$ python3 -q
>>> import numpy as np
>>> np.set_printoptions(precision=2, suppress=True, linewidth=160, legacy="1.25")
>>> m1 = np.load("m.npy")
>>> print(m1)
[[ -2.74  -3.64   1.13   1.19 -13.13  10.01  -1.12  -3.05   1.69   1.74  13.13  -6.43]
 [  3.63  -8.27  12.73   1.77  -7.91  12.9    7.    10.86  -7.59  -4.63   7.91  -7.6 ]
 [ -0.13  -3.53  11.89  -1.58  -4.98   7.19   4.21   7.65  -9.12  -0.87   4.98 -11.91]
 [ -4.74   0.49   5.54  -3.    -6.73   3.75  -0.98  -0.71  -4.78   3.74   6.73 -12.76]
 [ -0.47  -3.22  11.47  -1.7   -5.07   6.91   3.85   7.08  -8.86  -0.53   5.07 -12.01]
 [ -1.58  -3.87   5.07   0.38 -10.35   9.32   0.97   1.    -2.14   0.58  10.35  -8.17]
 [  0.7   -5.03  10.71  -0.15  -6.99   9.36   4.37   7.23  -7.2   -1.7    6.99  -9.82]
 [ -2.53  -2.08   6.66  -1.36  -7.81   6.68   0.87   1.7   -4.62   1.53   7.81 -10.75]
 [ -0.7   -5.1    4.88   1.36 -11.42  10.91   1.49   1.44  -1.33  -0.3   11.42  -6.84]
 [ -0.05  -4.6    9.    -0.05  -7.95   9.25   3.3    5.3   -5.7   -0.95   7.95  -9.4 ]
 [ -1.78  -3.42   5.6   -0.08  -9.62   8.63   1.01   1.31  -2.88   0.78   9.62  -8.87]
 [ -0.67  -5.69   3.25   2.21 -13.08  12.06   0.97   0.1    0.6   -0.33  13.08  -5.43]
 [  3.34  -9.15   8.9    3.39 -11.44  14.97   5.53   7.48  -3.33  -4.34  11.44  -4.8 ]
 [ -0.59  -5.69   3.58   2.12 -12.84  11.97   1.13   0.42   0.27  -0.41  12.84  -5.6 ]
 [  1.64  -6.59   9.77   1.25  -8.86  11.55   4.68   7.07  -5.48  -2.64   8.86  -7.79]
 [  2.08  -8.05   7.16   3.   -11.92  14.03   4.11   5.19  -2.13  -3.08  11.92  -5.03]
 [ -1.9   -2.17   8.88  -1.84  -6.21   6.24   2.03   3.97  -6.8    0.9    6.21 -11.77]
 [ -1.95  -2.39   8.    -1.45  -7.05   6.74   1.7    3.2   -5.8    0.95   7.05 -11.11]
 [ -2.24  -3.01   5.02  -0.25  -9.74   8.26   0.52   0.53  -2.52   1.24   9.74  -9.  ]
 [  0.92  -5.2   11.08  -0.12  -6.84   9.48   4.64   7.68  -7.48  -1.92   6.84  -9.84]
 [  1.41  -7.34   6.64   2.59 -11.77  13.26   3.49   4.31  -1.98  -2.41  11.77  -5.49]
 [ -0.91  -6.63  -0.54   3.86 -16.63  14.18  -0.45  -3.23   4.86  -0.09  16.63  -2.6 ]
 [ -4.85  -1.18   0.07  -0.38 -12.08   7.21  -2.87  -5.34   1.52   3.85  12.08  -8.35]
 [ -2.71  -2.26   5.38  -0.9   -8.9    7.22   0.32   0.51  -3.26   1.71   8.9   -9.94]
 [  1.82  -7.66   7.29   2.68 -11.53  13.51   3.98   5.12  -2.45  -2.82  11.53  -5.48]
 [ -1.06  -4.37   5.63   0.62 -10.31   9.81   1.5    1.82  -2.44   0.06  10.31  -7.94]
 [ -1.04  -2.7   10.72  -1.9   -5.24   6.45   3.21   6.07  -8.37   0.04   5.24 -12.16]
 [ -1.63  -2.75   8.24  -1.25  -7.13   7.12   1.99   3.62  -5.87   0.63   7.13 -10.87]
 [  1.95  -8.35   5.74   3.58 -13.21  14.75   3.54   3.91  -0.56  -2.95  13.21  -4.02]]
>>> Xc = m1 - m1.mean(axis=0)
>>> evecs = np.linalg.svd(Xc)[2][:3]
>>> A2 = Xc - Xc @ evecs.T @ evecs
>>> print(round(np.linalg.norm(A2) / np.linalg.norm(Xc), 2))
0.0
>>> print(np.round((Xc @ evecs.T).std(axis=0), 2) + 0)
[7.46 6.07 0.  ]
>>> print(np.diag(evecs.T @ evecs))
[0.18 0.28 0.29 0.1  0.16 0.85 0.15 0.3  0.21 0.15 0.16 0.16]
>>> print(np.linalg.norm(A2, axis=1).round(6).argmax())
0
>>> W0 = np.loadtxt("x.csv", delimiter=",")
>>> print(W0)
[[-0.45  1.17  0.21 -0.94  2.09 -0.73  2.57 -1.4 ]
 [-0.59 -0.38  3.23  0.7  -1.32 -1.29  1.    0.42]
 [-2.97 -1.92 -1.46  0.26 -0.28 -0.43  0.93  0.44]
 [-0.74  0.4   0.56 -0.32  2.33 -1.43 -1.58  2.21]
 [ 2.08 -1.11 -1.01 -1.33 -0.65 -1.57  1.44  1.65]
 [ 0.    2.1  -1.41  2.42 -0.77 -1.72  0.34  0.27]
 [-1.34  2.11 -0.15 -2.46 -1.79  0.12 -0.24  0.64]
 [ 0.    0.7   0.21  0.89  0.37  2.48  1.68  2.36]]
>>> A2 = W0 / np.linalg.norm(W0, axis=1, keepdims=True)
>>> G = A2 @ A2.T
>>> print(G.round(2) + 0)
[[1. 0. 0. 0. 0. 0. 0. 0.]
 [0. 1. 0. 0. 0. 0. 0. 0.]
 [0. 0. 1. 0. 0. 0. 0. 0.]
 [0. 0. 0. 1. 0. 0. 0. 0.]
 [0. 0. 0. 0. 1. 0. 0. 0.]
 [0. 0. 0. 0. 0. 1. 0. 0.]
 [0. 0. 0. 0. 0. 0. 1. 0.]
 [0. 0. 0. 0. 0. 0. 0. 1.]]
>>> print(np.argwhere(np.triu(np.abs(G) > 0.95, 1)))
[]
>>> print(np.degrees(np.arccos(np.clip(G[0, 6], -1, 1))))
90.0
>>> print(np.linalg.norm(A2, axis=1))
[1. 1. 1. 1. 1. 1. 1. 1.]
>>> A = np.load("out12.npy")
>>> print(A)
[[0 0 0 0 1 1 0 1 0 0 0]
 [0 0 0 0 0 0 1 0 0 0 0]
 [0 0 0 1 0 1 0 0 0 0 0]
 [0 0 1 0 0 1 1 0 0 0 0]
 [1 0 0 0 0 0 0 0 0 1 0]
 [1 0 1 1 0 0 0 0 0 0 0]
 [0 1 0 1 0 0 0 1 0 1 1]
 [1 0 0 0 0 0 1 0 1 0 0]
 [0 0 0 0 0 0 0 1 0 0 0]
 [0 0 0 0 1 0 1 0 0 0 0]
 [0 0 0 0 0 0 1 0 0 0 0]]
>>> print([round(float(x), 2) for x in np.linalg.svd(A, compute_uv=False)[:3]])
[2.77, 2.41, 2.03]
>>> print(np.linalg.cond(A) > 100)
True
>>> print(np.argsort(-np.linalg.norm(A, axis=0).round(6), kind="stable")[:3])
[6 0 3]
